% ipython --no-banner

In [1]: import numpy as np

In [2]: np.set_printoptions(precision=2, suppress=True, linewidth=200)

In [3]: rnd = lambda a: np.round(a, 2) + 0

In [4]: E = np.array([[2, -1, 1], [-3, -2, 3], [2, 2, -1], [-2, 1, 1]])

In [5]: E[-1] = E[0] + 2 * E[1]

In [6]: E
Out[6]: 
array([[ 2, -1,  1],
       [-3, -2,  3],
       [ 2,  2, -1],
       [-4, -5,  7]])

In [7]: x0 = np.array([1, 3, 5])

In [8]: rhs = E @ x0

In [9]: b, lr = np.zeros(3), 1 / np.linalg.norm(E, 2) ** 2

In [10]: for i in range(4):
    ...:     b -= lr * E.T @ (E @ b - rhs)
    ...:     if i % 1 == 0: print(i, round(np.linalg.norm(E @ b - rhs), 2))
    ...: 
0 7.85
1 7.56
2 7.29
3 7.05

In [11]: rnd(np.linalg.cond(E))
Out[11]: np.float64(10.32)

In [12]: W0 = np.array([[0, 1, 1], [1, 0, 0], [1, 0, 0]])

In [13]: left, s, Vt = np.linalg.svd(W0)

In [14]: V = Vt[:(s > 1e-8).sum()]

In [15]: rng = np.random.default_rng(7934)

In [16]: x0 = W0[1] + -2 * W0[0] + rng.integers(2) * np.eye(3)[0]

In [17]: x0
Out[17]: array([ 2., -2., -2.])

In [18]: print(rnd(np.diag(V.T @ V)))
[1.  0.5 0.5]

In [19]: np.allclose(V.T @ V @ x0, x0)
Out[19]: True

In [20]: rnd(np.linalg.norm(x0 - V.T @ V @ x0))
Out[20]: np.float64(0.0)

In [21]: print(W0[1] @ W0[2])
1

In [22]: rnd(np.linalg.norm(W0, "nuc"))
Out[22]: np.float64(2.83)

In [23]: rnd(np.linalg.norm(W0) ** 2 / np.linalg.norm(W0, 2) ** 2)
Out[23]: np.float64(2.0)

In [24]: rnd(np.linalg.norm(W0, 1)), rnd(np.linalg.norm(W0, np.inf))
Out[24]: (np.float64(2.0), np.float64(2.0))

In [25]: print(rnd(np.linalg.norm(W0, axis=1)))
[1.41 1.   1.  ]

In [26]: np.linalg.norm(W0, axis=1).argmax()
Out[26]: np.int64(0)

In [27]: print(rnd(np.linalg.norm(W0, 2)))
1.41

In [28]: w, V = np.linalg.eigh(W0)

In [29]: rnd(V.T @ W0 @ V)
Out[29]: 
array([[-1.41,  0.  ,  0.  ],
       [ 0.  ,  0.  ,  0.  ],
       [ 0.  ,  0.  ,  1.41]])

In [30]: rnd(np.abs(V[:, -1]))
Out[30]: array([0.71, 0.5 , 0.5 ])

In [31]: (w > 1e-8).sum(), (w < -1e-8).sum()
Out[31]: (np.int64(1), np.int64(1))

In [32]: np.unique(w.round(6) + 0, return_counts=True)[1]
Out[32]: array([1, 1, 1])

In [33]: np.abs(V[:, -1]).round(6).argmax()
Out[33]: np.int64(0)

In [34]: print(rnd(np.linalg.svd(W0, compute_uv=False)))
[1.41 1.41 0.  ]

In [35]: mat = np.load("case0.npy")

In [36]: mat
Out[36]: 
array([[ 3.41, -2.02, -1.72],
       [ 2.59, -2.41, -1.91],
       [ 2.76, -1.94, -1.67],
       [ 3.05, -1.64, -1.57],
       [ 2.78, -2.03, -2.35],
       [ 2.72, -2.51, -1.18],
       [ 1.52, -2.15,  2.78],
       [ 2.03, -1.95,  3.  ],
       [ 2.14, -1.6 ,  2.53],
       [ 1.76, -2.28,  2.98],
       [ 2.24, -2.48,  2.6 ],
       [ 2.59, -2.08,  3.09],
       [-3.03, -2.9 ,  0.03],
       [-2.81, -3.03,  0.21],
       [-2.85, -2.46,  0.11],
       [-3.45, -2.9 ,  0.01],
       [-3.14, -3.29,  0.4 ],
       [-3.56, -2.86, -0.19]])

In [37]: dist = np.linalg.norm(mat[:, None] - mat[None], axis=-1)

In [38]: dist.shape
Out[38]: (18, 18)

In [39]: np.flatnonzero(dist[13] < dist.mean() / 2)
Out[39]: array([12, 13, 14, 15, 16, 17])

In [40]: X = np.maximum(np.array([[2, 2],
    ...:     [0, 2],
    ...:     [2, 1],
    ...:     [1, 2],
    ...:     [3, 2],
    ...:     [0, 2],
    ...:     [3, 1],
    ...:     [2, 1],
    ...:     [2, 0],
    ...:     [0, 0],
    ...:     [1, 2],
    ...:     [1, 1],
    ...:     [1, 1],
    ...:     [1, 2],
    ...:     [1, 0],
    ...:     [0, 1],
    ...:     [3, 1],
    ...:     [0, 2],
    ...:     [2, 2],
    ...:     [2, 2],
    ...:     [2, 2],
    ...:     [0, 0],
    ...:     [3, 2],
    ...:     [0, 0],
    ...:     [0, 3]]) @ np.array([[-1, 2, -2], [-1, -2, 0]]) + np.array([2, 0, -3]), 0)

In [41]: X
Out[41]: 
array([[0, 0, 0],
       [0, 0, 0],
       [0, 2, 0],
       [0, 0, 0],
       [0, 2, 0],
       [0, 0, 0],
       [0, 4, 0],
       [0, 2, 0],
       [0, 4, 0],
       [2, 0, 0],
       [0, 0, 0],
       [0, 0, 0],
       [0, 0, 0],
       [0, 0, 0],
       [1, 2, 0],
       [1, 0, 0],
       [0, 4, 0],
       [0, 0, 0],
       [0, 0, 0],
       [0, 0, 0],
       [0, 0, 0],
       [2, 0, 0],
       [0, 2, 0],
       [2, 0, 0],
       [0, 0, 0]])

In [42]: r = np.linalg.matrix_rank(X)

In [43]: r
Out[43]: np.int64(2)

In [44]: N = np.linalg.svd(X)[2][r:].T

In [45]: np.allclose(X @ N, 0)
Out[45]: True

In [46]: [int(np.linalg.matrix_rank(np.delete(X, i, axis=0))) for i in range(25)]
Out[46]: [2, 2, 2, 2, 2, 2, 2, 2, 2, 2, 2, 2, 2, 2, 2, 2, 2, 2, 2, 2, 2, 2, 2, 2, 2]

In [47]: [int(np.linalg.matrix_rank(X[:, :j + 1])) for j in range(3)]
Out[47]: [1, 2, 2]

In [48]: print(N[:, 0] / N[np.abs(N[:, 0]).round(6).argmax(), 0])
[0. 0. 1.]

In [49]: N.shape
Out[49]: (3, 1)

In [50]: feats = np.loadtxt("block3.csv", delimiter=",")

In [51]: print(rnd(feats))
[[-5.85  0.23 -8.11]
 [ 1.29  6.74 -7.27]
 [ 1.23  6.71 -7.31]
 [-1.61  4.84 -8.6 ]
 [-0.76  5.49 -8.33]
 [ 6.82  7.28 -0.62]
 [ 7.8   5.26  3.39]
 [-3.35  3.28 -8.83]
 [-7.01 -1.84 -6.89]
 [-3.82 -7.68  5.15]
 [-7.28 -6.83 -0.6 ]
 [-2.38  4.19 -8.76]
 [ 1.53  6.86 -7.11]
 [ 7.81  5.18  3.5 ]
 [-5.5   0.74 -8.32]
 [-0.78  5.47 -8.34]
 [ 4.15 -2.43  8.77]
 [ 6.73  7.35 -0.83]
 [ 6.12  7.64 -2.03]]

In [52]: r = np.linalg.matrix_rank(feats)

In [53]: r
Out[53]: np.int64(2)

In [54]: N = np.linalg.svd(feats)[2][r:].T

In [55]: rnd(N @ N.T)
Out[55]: 
array([[ 0.39, -0.39, -0.29],
       [-0.39,  0.39,  0.29],
       [-0.29,  0.29,  0.22]])

In [56]: rnd(N[:, 0] / N[np.abs(N[:, 0]).round(6).argmax(), 0])
Out[56]: array([ 1.  , -1.  , -0.75])

In [57]: [int(np.linalg.matrix_rank(feats[:, :j + 1])) for j in range(3)]
Out[57]: [1, 2, 2]

In [58]: N.shape
Out[58]: (3, 1)

In [59]: np.allclose(feats @ N, 0)
Out[59]: True

In [60]: rnd(feats @ N)
Out[60]: 
array([[0.],
       [0.],
       [0.],
       [0.],
       [0.],
       [0.],
       [0.],
       [0.],
       [0.],
       [0.],
       [0.],
       [0.],
       [0.],
       [0.],
       [0.],
       [0.],
       [0.],
       [0.],
       [0.]])

In [61]: G = np.cov(feats, rowvar=False)

In [62]: rnd(np.linalg.eigvalsh(G)[::-1])
Out[62]: array([44.48, 36.19,  0.  ])

In [63]: rnd(G)
Out[63]: 
array([[26.34, 15.45, 14.52],
       [15.45, 22.48, -9.37],
       [14.52, -9.37, 31.85]])

In [64]: rnd(np.median(feats, axis=0))
Out[64]: array([-0.76,  5.18, -7.11])

In [65]: basis = feats[[16, 10]].astype(float)

In [66]: for _ in range(5):
    ...:     lab = np.linalg.norm(feats[:, None] - basis, axis=-1).argmin(axis=1)
    ...:     basis = np.array([feats[lab == j].mean(axis=0) for j in range(2)])
    ...: 

In [67]: lab
Out[67]: array([1, 1, 1, 1, 1, 0, 0, 1, 1, 1, 1, 1, 1, 0, 1, 1, 0, 0, 0])

In [68]: print(np.bincount(lab))
[ 6 13]

In [69]: F = np.load("mat.npy")

In [70]: print(rnd(F))
[[ 0.5  -0.87]
 [ 0.87  0.5 ]]

In [71]: q = F.astype(float).copy()

In [72]: for j in range(2):
    ...:     q[:, j] -= q[:, :j] @ (q[:, :j].T @ q[:, j])
    ...:     q[:, j] /= np.linalg.norm(q[:, j])
    ...: 

In [73]: rnd(q.T @ q)
Out[73]: 
array([[1., 0.],
       [0., 1.]])

In [74]: arr = np.load("w.npy")

In [75]: arr
Out[75]: 
array([[-4.86,  0.75,  0.88],
       [ 4.59,  1.72, -0.98],
       [ 4.75, -1.54,  0.25],
       [ 3.77,  2.08,  2.54],
       [-4.78,  1.11, -0.95],
       [ 1.21, -0.53,  4.82],
       [-4.17,  1.76, -2.13],
       [-3.24,  3.67, -1.03],
       [ 3.49, -2.06,  2.93],
       [ 2.82,  4.08,  0.64],
       [ 2.77, -2.16, -3.56],
       [-3.95,  2.6 , -1.63],
       [-0.52, -0.19, -4.97],
       [ 3.75,  1.09, -3.13],
       [ 1.12, -0.06, -4.87],
       [ 0.05, -0.03, -5.  ],
       [ 0.64, -1.53,  4.72]])

In [76]: Xs = arr - arr.mean(axis=0)

In [77]: left, s, Vt = np.linalg.svd(Xs, full_matrices=False)

In [78]: np.abs(left[:, 0]).argmax()
Out[78]: np.int64(8)

In [79]: print(rnd(s ** 2 / (s ** 2).sum()))
[0.52 0.36 0.12]

In [80]: np.searchsorted(np.cumsum(s ** 2) / (s ** 2).sum(), 0.9) + 1
Out[80]: np.int64(3)

In [81]: np.linalg.matrix_rank(Xs)
Out[81]: np.int64(3)

In [82]: rnd(np.abs(Vt[-1]))
Out[82]: array([0.23, 0.97, 0.03])

In [83]: print((np.sign(left[:, 0]) == np.sign(left[0, 0])).astype(int))
[1 0 0 0 1 0 1 1 0 0 0 1 1 0 1 1 0]

In [84]: np.count_nonzero(arr)
Out[84]: np.int64(51)

In [85]: rnd(arr.mean(axis=0))
Out[85]: array([ 0.44,  0.63, -0.67])

In [86]: np.unravel_index(np.abs(arr).argmax(), arr.shape)
Out[86]: (np.int64(15), np.int64(2))

In [87]: out = np.c_[arr[:, :2] @ np.array([[1, -3], [0, 3]]), np.array([2, -1, -2, 1, 2, 2, 1, -1, -2, -1, 1, 0, 0, -2, -2, 1, 2])]

In [88]: rnd(out)
Out[88]: 
array([[ -4.86,  16.83,   2.  ],
       [  4.59,  -8.61,  -1.  ],
       [  4.75, -18.87,  -2.  ],
       [  3.77,  -5.07,   1.  ],
       [ -4.78,  17.67,   2.  ],
       [  1.21,  -5.22,   2.  ],
       [ -4.17,  17.79,   1.  ],
       [ -3.24,  20.73,  -1.  ],
       [  3.49, -16.65,  -2.  ],
       [  2.82,   3.78,  -1.  ],
       [  2.77, -14.79,   1.  ],
       [ -3.95,  19.65,   0.  ],
       [ -0.52,   0.99,   0.  ],
       [  3.75,  -7.98,  -2.  ],
       [  1.12,  -3.54,  -2.  ],
       [  0.05,  -0.24,   1.  ],
       [  0.64,  -6.51,   2.  ]])

In [89]: print(rnd(np.linalg.norm(out - arr @ np.linalg.lstsq(arr, out)[0], axis=0)))
[0.   0.   4.89]

In [90]: basis = arr[[0, 4]].astype(float)

In [91]: for _ in range(7):
    ...:     lab = np.linalg.norm(arr[:, None] - basis, axis=-1).argmin(axis=1)
    ...:     basis = np.array([arr[lab == j].mean(axis=0) for j in range(2)])
    ...: 

In [92]: lab
Out[92]: array([1, 0, 0, 0, 1, 0, 1, 1, 0, 0, 1, 1, 1, 1, 1, 1, 0])

In [93]: rnd(basis)
Out[93]: 
array([[ 3.04,  0.32,  2.13],
       [-1.38,  0.85, -2.64]])

In [94]: np.bincount(lab)
Out[94]: array([ 7, 10])

In [95]: Xs = arr - arr.mean(axis=0)

In [96]: V = np.linalg.svd(Xs)[2][:2]

In [97]: out = Xs - Xs @ V.T @ V

In [98]: rnd(np.diag(V.T @ V))
Out[98]: array([0.95, 0.05, 1.  ])

In [99]: rnd(out.std(axis=0))
Out[99]: array([0.39, 1.65, 0.04])

In [100]: data = np.eye(4, dtype=int)[rng.permutation(4)] * np.array([3, 1, -3, 0])

In [101]: data
Out[101]: 
array([[ 0,  0,  0,  0],
       [ 3,  0,  0,  0],
       [ 0,  0, -3,  0],
       [ 0,  1,  0,  0]])

In [102]: print(data @ data)
[[0 0 0 0]
 [0 0 0 0]
 [0 0 9 0]
 [3 0 0 0]]

In [103]: [int(np.linalg.matrix_rank(np.linalg.matrix_power(data, p))) for p in range(1, 5)]
Out[103]: [3, 2, 1, 1]

In [104]: print(np.linalg.matrix_rank(data - data[0, 0] * np.eye(4)))
3

In [105]: np.prod(np.diag(data)), rnd(np.linalg.det(data))
Out[105]: (np.int64(0), np.float64(0.0))

In [106]: np.linalg.matrix_power(data - np.diag(np.diag(data)), 4)
Out[106]: 
array([[0, 0, 0, 0],
       [0, 0, 0, 0],
       [0, 0, 0, 0],
       [0, 0, 0, 0]])

In [107]: rnd(np.abs(np.linalg.eigvals(data)).max())
Out[107]: np.float64(3.0)

In [108]: data.inv()
---------------------------------------------------------------------------
AttributeError                            Traceback (most recent call last)
Cell In[108], line 1
----> 1 data.inv()

AttributeError: 'numpy.ndarray' object has no attribute 'inv'

In [109]: print(rnd(np.sort(np.abs(np.linalg.eigvals(data)))))
[0. 0. 0. 3.]

In [110]: rnd(np.linalg.det(data))
Out[110]: np.float64(0.0)
